In [1]: import numpy as np

In [2]: np.set_printoptions(precision=3, suppress=True, linewidth=140)

In [3]: data = np.load("m.npy")

In [4]: data
Out[4]: 
array([[-12.8  , -10.617,  -8.201,  -2.699,  -6.97 ,  -2.205,   1.111,  -2.409, -14.935, -12.852],
       [  0.625,   0.879,   3.386,   4.678,   1.817,   2.265,  -1.519,   3.247,  -2.018,  -1.907],
       [  1.487,   6.534,   9.55 ,   9.83 ,   5.858,   9.112,   1.684,   5.574,  -1.782,   0.731],
       [  7.997,  -0.725,   1.954,   3.016,   0.943,  -3.165,  -6.792,   3.282,   3.341,  -0.503],
       [ -1.917,   7.435,   6.376,   2.914,   6.806,   0.308,  -2.665,   5.218,   7.303,   6.554],
       [-13.413,  -5.26 ,  -6.923,  -6.572,  -2.71 ,  -7.995,  -2.77 ,  -0.788,  -2.74 ,  -3.567],
       [ -4.808,   0.3  ,   2.149,   3.54 ,   1.253,   2.907,   0.554,   2.481,  -4.74 ,  -3.074],
       [ 21.441,  17.184,  21.025,  17.304,  14.221,  11.044,  -4.322,  11.544,  14.301,  12.309],
       [  3.602,   2.242,   7.095,   9.964,   2.664,   8.702,   1.288,   4.273,  -6.071,  -3.856],
       [ -3.909,  -3.147,  -2.313,  -1.13 ,  -1.077,  -4.113,  -3.527,   1.115,  -1.663,  -3.059],
       [-10.667, -11.79 , -11.802,  -8.552,  -7.465, -11.632,  -5.034,  -2.924,  -6.356,  -8.882],
       [-19.255, -35.203, -35.08 , -24.965, -24.639, -30.643, -11.211, -12.773, -17.98 , -25.137],
       [ -6.025,  -6.869,  -6.582,  -4.767,  -3.777,  -8.331,  -5.   ,  -0.573,  -2.5  ,  -5.   ],
       [ -6.667,   3.891,   5.051,   5.095,   3.831,   5.739,   2.401,   3.647,  -3.674,  -0.623],
       [  4.363, -11.565,  -6.85 ,  -0.766,  -7.206,  -6.497,  -6.483,  -1.049,  -7.448, -11.06 ],
       [ -3.73 ,   6.124,   7.54 ,   6.958,   5.525,   7.102,   2.088,   4.798,  -1.579,   1.237],
       [ -3.864,  -8.257,  -5.441,  -1.104,  -4.958,  -3.761,  -2.757,  -0.67 ,  -8.239,  -9.056],
       [ -8.647,  -9.518,  -7.826,  -3.733,  -5.936,  -5.539,  -2.248,  -1.692,  -9.198,  -9.634],
       [-10.656, -18.241, -15.591,  -8.204, -12.384, -10.704,  -3.759,  -5.166, -15.154, -16.723],
       [  5.966,   0.93 ,   1.973,   1.283,   2.226,  -4.97 ,  -7.45 ,   3.585,   6.661,   2.324],
       [  4.264,  -1.859,  -0.867,  -0.73 ,   0.16 ,  -7.036,  -7.864,   2.346,   4.905,   0.258]])

In [5]: left, sv, vt = np.linalg.svd(data)

In [6]: V = vt[:(sv > 1e-8).sum()]

In [7]: rng = np.random.default_rng(896)

In [8]: x0 = data[18] + 5 * data[12] + rng.integers(2) * np.eye(10)[7]

In [9]: x0
Out[9]: array([-40.783, -52.588, -48.499, -32.037, -31.269, -52.361, -28.757,  -7.033, -27.654, -41.722])

In [10]: print(round(float(np.linalg.norm(x0 - V.T @ V @ x0)), 3))
0.847

In [11]: print(np.diag(V.T @ V))
[0.921 0.264 0.254 0.351 0.179 0.43  0.501 0.282 0.455 0.362]

In [12]: arr = np.loadtxt("mat.csv", delimiter=",")

In [13]: arr
Out[13]: 
array([[ 3., -2.,  0.,  0.,  0.,  0.,  0.,  0.,  0.,  0.,  0.,  0.],
       [-2., -1., -2.,  0.,  0.,  0.,  0.,  0.,  0.,  0.,  0.,  0.],
       [ 0., -2., -2., -2.,  0.,  0.,  0.,  0.,  0.,  0.,  0.,  0.],
       [ 0.,  0., -2.,  2., -2.,  0.,  0.,  0.,  0.,  0.,  0.,  0.],
       [ 0.,  0.,  0., -2.,  1., -2.,  0.,  0.,  0.,  0.,  0.,  0.],
       [ 0.,  0.,  0.,  0., -2.,  0., -2.,  0.,  0.,  0.,  0.,  0.],
       [ 0.,  0.,  0.,  0.,  0., -2.,  0., -2.,  0.,  0.,  0.,  0.],
       [ 0.,  0.,  0.,  0.,  0.,  0., -2.,  1., -2.,  0.,  0.,  0.],
       [ 0.,  0.,  0.,  0.,  0.,  0.,  0., -2.,  3., -2.,  0.,  0.],
       [ 0.,  0.,  0.,  0.,  0.,  0.,  0.,  0., -2., -1., -2.,  0.],
       [ 0.,  0.,  0.,  0.,  0.,  0.,  0.,  0.,  0., -2.,  0., -2.],
       [ 0.,  0.,  0.,  0.,  0.,  0.,  0.,  0.,  0.,  0., -2., -1.]])

In [14]: evals, V = np.linalg.eigh(arr)

In [15]: x0 = np.array([-4, -2, -1, 7, 8, -8, -7, 9, 9, -5, -3, -1])

In [16]: print(round(x0 @ arr @ x0 / (x0 @ x0), 3), round(evals[0], 3), round(float(evals[-1]), 3))
0.752 -4.248 5.08

In [17]: np.linalg.eigvalsh(arr[1:, 1:])
Out[17]: array([-4.093, -3.643, -3.09 , -1.632, -1.029,  0.023,  1.074,  2.085,  2.803,  4.421,  5.08 ])

In [18]: x0 @ arr @ x0
Out[18]: np.float64(334.0)

In [19]: np.abs(arr).sum(axis=1).max(), np.round(np.abs(evals).max(), 3)
Out[19]: (np.float64(7.0), np.float64(5.08))
